In [1]: import numpy as np

In [2]: np.set_printoptions(precision=2, suppress=True, linewidth=120)

In [3]: tidy = lambda a: np.round(a, 2) + 0

In [4]: M = np.load("run15.npy")

In [5]: M
Out[5]: 
array([[ 4, -1,  4, -1,  0,  4,  0, -1],
       [ 4, -1,  4, -1,  0,  4,  0, -1],
       [ 3, -2,  3, -2, -1,  3, -1, -2],
       [ 1, -4,  1, -4, -3,  1, -3, -4],
       [ 4, -1,  4, -1,  0,  4,  0, -1],
       [ 1, -4,  1, -4, -3,  1, -3, -4],
       [ 2, -3,  2, -3, -2,  2, -2, -3],
       [ 0, -5,  0, -5, -4,  0, -4, -5],
       [ 4, -1,  4, -1,  0,  4,  0, -1],
       [ 1, -4,  1, -4, -3,  1, -3, -4]])

In [6]: np.linalg.matrix_rank(M, rtol=0.1)
Out[6]: np.int64(2)

In [7]: np.linalg.cond(M) > 100
Out[7]: np.True_

In [8]: np.argsort(-np.linalg.norm(M, axis=0).round(6), kind="stable")[:3]
Out[8]: array([1, 3, 7])

In [9]: tidy(M @ np.linalg.pinv(M) @ M)
Out[9]: 
array([[ 4., -1.,  4., -1.,  0.,  4.,  0., -1.],
       [ 4., -1.,  4., -1.,  0.,  4.,  0., -1.],
       [ 3., -2.,  3., -2., -1.,  3., -1., -2.],
       [ 1., -4.,  1., -4., -3.,  1., -3., -4.],
       [ 4., -1.,  4., -1.,  0.,  4.,  0., -1.],
       [ 1., -4.,  1., -4., -3.,  1., -3., -4.],
       [ 2., -3.,  2., -3., -2.,  2., -2., -3.],
       [ 0., -5.,  0., -5., -4.,  0., -4., -5.],
       [ 4., -1.,  4., -1.,  0.,  4.,  0., -1.],
       [ 1., -4.,  1., -4., -3.,  1., -3., -4.]])

In [10]: np.linalg.lstsq(M[:-1].T, M[-1])[2]
Out[10]: np.int32(2)

In [11]: np.allclose(M[:-1].T @ np.linalg.lstsq(M[:-1].T, M[-1])[0], M[-1])
Out[11]: True
